>>> import numpy as np
>>> np.set_printoptions(precision=2, suppress=True, linewidth=160)
>>> tidy = lambda a: np.round(a, 2) + 0
>>> J = np.load("layer15.npy")
>>> print(J)
[[ 5.67  0.06  3.14]
 [ 7.02  0.    3.98]
 [ 1.36 -0.03  0.83]
 [ 4.22 -0.04  2.44]
 [ 4.12  0.09  2.37]
 [ 7.05  0.06  4.06]
 [ 5.63  0.    3.14]
 [ 2.82 -0.04  1.56]
 [ 0.01 -0.01 -0.1 ]
 [ 7.04  0.02  4.08]
 [ 0.    0.01 -0.01]
 [ 1.4   0.05  0.8 ]
 [ 4.14 -0.03  2.45]
 [ 1.39 -0.04  0.82]
 [ 5.67 -0.02  3.18]
 [ 5.64  0.01  3.21]
 [-0.01  0.03  0.02]
 [ 5.62  0.06  3.21]
 [ 5.69 -0.03  3.25]
 [-0.04  0.13 -0.02]
 [ 0.05 -0.01 -0.08]
 [-0.02 -0.02  0.02]
 [ 5.63  0.07  3.2 ]]
>>> Ac = J - J.mean(axis=0)
>>> V = np.linalg.svd(Ac)[2][:1]
>>> B = Ac - Ac @ V.T @ V
>>> print(tidy((Ac @ V.T).std(axis=0)))
[3.03]
>>> tidy(np.diag(V.T @ V))
array([0.75, 0.  , 0.25])
>>> B = np.c_[J[:, :2] @ np.array([[4, -7], [1, 9]]), np.array([1, 0, 5, 1, 3, -1, 1, -3, -5, -5, 4, -5, 1, 3, 0, -4, 3, 2, -4, 5, 2, -2, 1])]
>>> tidy(B)
array([[ 22.74, -39.15,   1.  ],
       [ 28.08, -49.14,   0.  ],
       [  5.41,  -9.79,   5.  ],
       [ 16.84, -29.9 ,   1.  ],
       [ 16.57, -28.03,   3.  ],
       [ 28.26, -48.81,  -1.  ],
       [ 22.52, -39.41,   1.  ],
       [ 11.24, -20.1 ,  -3.  ],
       [  0.03,  -0.16,  -5.  ],
       [ 28.18, -49.1 ,  -5.  ],
       [  0.01,   0.09,   4.  ],
       [  5.65,  -9.35,  -5.  ],
       [ 16.53, -29.25,   1.  ],
       [  5.52, -10.09,   3.  ],
       [ 22.66, -39.87,   0.  ],
       [ 22.57, -39.39,  -4.  ],
       [ -0.01,   0.34,   3.  ],
       [ 22.54, -38.8 ,   2.  ],
       [ 22.73, -40.1 ,  -4.  ],
       [ -0.03,   1.45,   5.  ],
       [  0.19,  -0.44,   2.  ],
       [ -0.1 ,  -0.04,  -2.  ],
       [ 22.59, -38.78,   1.  ]])
>>> tidy(np.linalg.norm(B - J @ np.linalg.lstsq(J, B)[0], axis=0))
array([ 0.  ,  0.  , 14.17])
>>> tidy(np.linalg.norm(np.linalg.qr(J)[0].T @ B, axis=0) ** 2 / ((B ** 2).sum(axis=0) + 1e-12))
array([1.  , 1.  , 0.12])
>>> np.linalg.matrix_rank(B)
np.int64(3)
>>> tidy(np.linalg.lstsq(J, B[:, 0])[0])
array([4., 1., 0.])
>>> X = np.load("case11.npy")
>>> X
array([[ 5.,  1.,  3.,  3.],
       [ 2.,  4.,  0.,  2.],
       [ 0.,  0., -2.,  3.],
       [ 0.,  0., -5., -1.]])
>>> Q, R = np.linalg.qr(X)
>>> tidy(np.abs(np.diag(R)))
array([5.39, 3.34, 5.39, 3.16])
>>> tidy(R)
array([[-5.39, -2.41, -2.79, -3.53],
       [ 0.  ,  3.34, -1.11,  0.74],
       [ 0.  ,  0.  ,  5.39, -0.19],
       [ 0.  ,  0.  ,  0.  , -3.16]])
>>> x0 = np.array([0, 0, -1, 3])
>>> target = X @ x0
>>> target
array([ 6.,  6., 11.,  2.])
>>> tidy(np.linalg.solve(X, target + X[:, 0]))
array([ 1.,  0., -1.,  3.])
>>> tidy(np.linalg.solve(X, -2 * target))
array([ 0.,  0.,  2., -6.])
>>> X.sum(axis=0)
array([ 7.,  5., -4.,  7.])
>>> np.count_nonzero(X)
np.int64(11)
>>> Q, V = np.linalg.qr(X[:, :2])[0], np.linalg.qr(X[:, 2:])[0]
>>> sigma = np.linalg.svd(Q.T @ V, compute_uv=False)
>>> tidy(sigma)
array([0.78, 0.27])
>>> print(tidy(np.linalg.norm(Q @ Q.T - V @ V.T, 2)))
0.96
>>> rng = np.random.default_rng(10)
>>> m1 = rng.normal(size=(29, 3))
>>> m1 = 10 * m1 / np.linalg.norm(m1, axis=1, keepdims=True)
>>> print(tidy(m1))
[[-7.19 -4.73 -5.1 ]
 [ 6.91 -6.44  3.28]
 [ 6.52  6.63  3.67]
 [-3.76 -6.3  -6.8 ]
 [-3.33 -0.5  -9.42]
 [-5.17  1.39 -8.44]
 [-1.63  3.91 -9.06]
 [-7.44 -5.09  4.33]
 [-0.68 -9.73 -2.2 ]
 [ 6.55  6.36  4.07]
 [-1.27 -9.88  0.91]
 [-1.13  0.49  9.92]
 [ 2.66  4.    8.77]
 [-2.5  -6.48 -7.19]
 [ 7.37  4.85 -4.71]
 [ 6.49  1.04 -7.54]
 [ 4.13 -0.95 -9.06]
 [ 7.02 -4.7  -5.35]
 [ 2.26 -8.42 -4.9 ]
 [-5.13  3.01 -8.04]
 [-6.85 -7.24 -0.81]
 [ 2.57 -5.53 -7.93]
 [-2.89 -3.71 -8.83]
 [ 5.28  6.95 -4.87]
 [-4.35  7.19 -5.42]
 [-8.4  -0.4  -5.41]
 [ 5.16 -8.02 -3.  ]
 [ 6.27 -1.51 -7.65]
 [-4.41  7.55  4.85]]
>>> B = np.c_[m1[:, :2] @ np.array([[3, -3], [3, -3]]), np.array([3, 2, 5, 2, 2, 5, 5, 2, 3, 5, 4, 4, 4, 3, 0, 3, 2, 2, 2, 5, 0, 1, 5, 1, 3, 4, 2, 5, 0])]
>>> tidy(B)
array([[-35.75,  35.75,   3.  ],
       [  1.43,  -1.43,   2.  ],
       [ 39.46, -39.46,   5.  ],
       [-30.17,  30.17,   2.  ],
       [-11.48,  11.48,   2.  ],
       [-11.34,  11.34,   5.  ],
       [  6.86,  -6.86,   5.  ],
       [-37.58,  37.58,   2.  ],
       [-31.22,  31.22,   3.  ],
       [ 38.74, -38.74,   5.  ],
       [-33.45,  33.45,   4.  ],
       [ -1.91,   1.91,   4.  ],
       [ 20.  , -20.  ,   4.  ],
       [-26.95,  26.95,   3.  ],
       [ 36.66, -36.66,   0.  ],
       [ 22.57, -22.57,   3.  ],
       [  9.54,  -9.54,   2.  ],
       [  6.98,  -6.98,   2.  ],
       [-18.46,  18.46,   2.  ],
       [ -6.36,   6.36,   5.  ],
       [-42.27,  42.27,   0.  ],
       [ -8.86,   8.86,   1.  ],
       [-19.79,  19.79,   5.  ],
       [ 36.71, -36.71,   1.  ],
       [  8.54,  -8.54,   3.  ],
       [-26.41,  26.41,   4.  ],
       [ -8.57,   8.57,   2.  ],
       [ 14.28, -14.28,   5.  ],
       [  9.4 ,  -9.4 ,   0.  ]])
>>> tidy(np.linalg.lstsq(m1, B[:, 0])[0])
array([3., 3., 0.])
>>> print(np.linalg.matrix_rank(B))
2
>>> tidy(np.linalg.norm(B - m1 @ np.linalg.lstsq(m1, B)[0], axis=0))
array([ 0.  ,  0.  , 16.01])
>>> np.linalg.matrix_rank(np.c_[m1, B])
np.int64(4)
>>> x0 = np.array([2, 4, 1])
>>> target = m1 @ x0
>>> c, lr = np.zeros(3), 1 / np.linalg.norm(m1, 2) ** 2
>>> for i in range(6):
...     c -= lr * m1.T @ (m1 @ c - target)
...     if i % 1 == 0: print(i, round(np.linalg.norm(m1 @ c - target), 2))
... 
0 35.8
1 13.81
2 5.36
3 2.09
4 0.83
5 0.33
>>> tidy(np.linalg.cond(m1))
np.float64(1.39)
>>> data = np.loadtxt("block11.csv", delimiter=",")
>>> tidy(data)
array([[0.33, 0.33, 0.  , 0.33],
       [0.  , 1.  , 0.  , 0.  ],
       [0.  , 0.5 , 0.5 , 0.  ],
       [0.  , 0.  , 0.33, 0.67]])
>>> B = X / np.sqrt((X ** 2).mean(axis=1, keepdims=True))
>>> tidy(np.linalg.norm(B, axis=1))
array([2., 2., 2., 2.])
>>> tidy(B[0])
array([1.51, 0.3 , 0.9 , 0.9 ])
>>> X - X.mean(axis=1, keepdims=True)
array([[ 2.  , -2.  ,  0.  ,  0.  ],
       [ 0.  ,  2.  , -2.  ,  0.  ],
       [-0.25, -0.25, -2.25,  2.75],
       [ 1.5 ,  1.5 , -3.5 ,  0.5 ]])
>>> B = np.linalg.inv(data)
>>> np.allclose(B, data.T)
False
>>> tidy(np.linalg.slogdet(data)[0])
np.float64(1.0)
>>> tidy(np.linalg.cond(data))
np.float64(5.04)
>>> tidy(np.linalg.inv(B))
array([[0.33, 0.33, 0.  , 0.33],
       [0.  , 1.  , 0.  , 0.  ],
       [0.  , 0.5 , 0.5 , 0.  ],
       [0.  , 0.  , 0.33, 0.67]])
>>> tidy(np.linalg.det(data) * np.linalg.det(B))
np.float64(1.0)
>>> B = data / np.sqrt((data ** 2).mean(axis=1, keepdims=True))
>>> tidy(B[0])
array([1.15, 1.15, 0.  , 1.15])
>>> tidy(data - data.mean(axis=1, keepdims=True))
array([[ 0.08,  0.08, -0.25,  0.08],
       [-0.25,  0.75, -0.25, -0.25],
       [-0.25,  0.25,  0.25, -0.25],
       [-0.25, -0.25,  0.08,  0.42]])
>>> tidy(np.linalg.norm(B, axis=1))
array([2., 2., 2., 2.])
>>> np.linalg.matrix_rank(data - data.mean(axis=1, keepdims=True))
np.int64(3)
>>> A = np.load("test17.npy")
>>> print(A)
[[ -2.07   2.88   6.26]
 [-12.32  -5.57  -4.34]
 [ -0.02   1.06   7.74]
 [ -1.51   2.73   5.52]
 [-12.02  -5.16  -5.85]
 [ -1.75   3.36   7.14]
 [-12.51  -6.1   -7.02]
 [-12.88  -7.16  -6.15]
 [ -0.94   2.46   8.17]
 [-15.58  -6.95  -7.21]
 [-12.89  -6.13  -6.05]
 [ -1.88   2.34   7.96]
 [-13.43  -6.44  -6.93]
 [-14.27  -6.21  -6.25]
 [-13.33  -6.12  -6.16]
 [ -1.74   1.79   6.93]
 [-14.1   -4.98  -5.48]
 [ -2.76   1.95   7.47]
 [-15.33  -6.62  -7.84]
 [-15.92  -6.51  -6.44]
 [ -1.51   2.98   6.84]
 [ -3.6    4.22   7.66]
 [ -1.94   1.38   6.32]
 [ -4.04   3.33   7.24]
 [-13.04  -6.44  -5.59]
 [ -2.82   4.52   5.5 ]]
>>> Ac = (A - A.mean(axis=0)) / A.std(axis=0)
>>> tidy(Ac.std(axis=0))
array([1., 1., 1.])
>>> c = np.linalg.lstsq(np.delete(Ac, 1, axis=1), Ac[:, 1])[0]
>>> np.abs(c).argmax()
np.int64(1)
>>> tidy(c)
array([0.  , 0.98])
>>> W0 = np.load("a.npy")
>>> print(W0)
[[-3 -6  0 -3 -2]
 [ 0 -2 -2 -1 -3]
 [ 2  4  1  2  1]]
>>> B = np.array([[0, 0, 0], [1, 0, 1]])
>>> Z = np.kron(B, W0)
>>> np.linalg.matrix_rank(Z)
np.int64(3)
>>> Z.shape
(6, 15)
>>> B = np.array([[-5], [2], [-2]])
>>> feats = np.block([[np.zeros((3, 3)), B], [B.T, np.zeros((1, 1))]])
>>> feats
array([[ 0.,  0.,  0., -5.],
       [ 0.,  0.,  0.,  2.],
       [ 0.,  0.,  0., -2.],
       [-5.,  2., -2.,  0.]])
>>> # symmetric
>>> def softmax(z):
...     e = np.exp(z - z.max(axis=-1, keepdims=True))
...     return e / e.sum(axis=-1, keepdims=True)
... 
>>> print(tidy(softmax(feats[1] + 5)))
[0.1  0.1  0.1  0.71]
>>> scores = feats @ feats.T / np.sqrt(4)
>>> tidy(softmax(scores + np.triu(np.full(scores.shape, -np.inf), 1)))
array([[1.  , 0.  , 0.  , 0.  ],
       [0.  , 1.  , 0.  , 0.  ],
       [0.95, 0.  , 0.05, 0.  ],
       [0.  , 0.  , 0.  , 1.  ]])
>>> print(tidy(softmax(scores)))
[[1.   0.   0.   0.  ]
 [0.   0.87 0.02 0.12]
 [0.95 0.   0.05 0.01]
 [0.   0.   0.   1.  ]]
>>> U, sigma, vt = np.linalg.svd(feats)
>>> V = vt[:(sigma > 1e-8).sum()]
>>> x0 = feats[2] + -2 * feats[3] + rng.integers(2) * np.eye(4)[0]
>>> print(x0)
[10. -4.  4. -2.]
>>> tidy(np.diag(V.T @ V))
array([0.76, 0.12, 0.12, 1.  ])
>>> np.linalg.matrix_rank(np.vstack([feats, x0]))
np.int64(2)
>>> tidy(V.T @ V)
array([[ 0.76, -0.3 ,  0.3 ,  0.  ],
       [-0.3 ,  0.12, -0.12,  0.  ],
       [ 0.3 , -0.12,  0.12,  0.  ],
       [ 0.  ,  0.  ,  0.  ,  1.  ]])
>>> tidy(np.linalg.norm(x0 - V.T @ V @ x0))
np.float64(0.0)
>>> np.abs(np.diag(np.linalg.qr(feats)[1])) > 1e-9
array([ True, False, False,  True])
>>> print(tidy(feats @ np.linalg.pinv(feats) @ feats))
[[ 0.  0.  0. -5.]
 [ 0.  0.  0.  2.]
 [ 0.  0.  0. -2.]
 [-5.  2. -2.  0.]]
>>> tidy(np.trace(np.linalg.pinv(feats) @ feats))
np.float64(2.0)
>>> print(tidy(np.linalg.eigvalsh(feats).min()))
-5.74
>>> mat = np.array([[1, 2, 0, 2], [2, 0, 3, 2], [1, 2, 3, 2], [3, 2, 1, 0]])
>>> mat[1] = mat[0]
>>> mat
array([[1, 2, 0, 2],
       [1, 2, 0, 2],
       [1, 2, 3, 2],
       [3, 2, 1, 0]])
>>> # row 1 repeats row 0
>>> r0 = np.array([3, 1])
>>> np.convolve(mat[1], r0)
array([3, 7, 2, 6, 2])
>>> print(np.cross(mat[1, :3], mat[0, :3]))
[0 0 0]
>>> np.polyval(r0, mat[1])
array([4, 7, 1, 7])
>>> r0 = np.array([3, 3])
>>> np.cross(W0[1, :3], W0[0, :3])
array([-12,   6,  -6])
>>> np.convolve(W0[1], r0)
array([  0,  -6, -12,  -9, -12,  -9])
>>> z = rng.permutation(4)
>>> z
array([0, 3, 2, 1])
>>> B = mat[z][:, z]
>>> tidy(np.linalg.det(B)), tidy(np.linalg.det(mat[z]))
(np.float64(0.0), np.float64(0.0))
>>> B
array([[1, 2, 0, 2],
       [3, 0, 1, 2],
       [1, 2, 3, 2],
       [1, 2, 0, 2]])
>>> print(np.linalg.lstsq(B[:-1].T, B[-1])[2])
3
>>> print(tidy(B @ np.linalg.pinv(B) @ B))
[[1. 2. 0. 2.]
 [3. 0. 1. 2.]
 [1. 2. 3. 2.]
 [1. 2. 0. 2.]]
>>> np.allclose(B[:-1].T @ np.linalg.lstsq(B[:-1].T, B[-1])[0], B[-1])
True
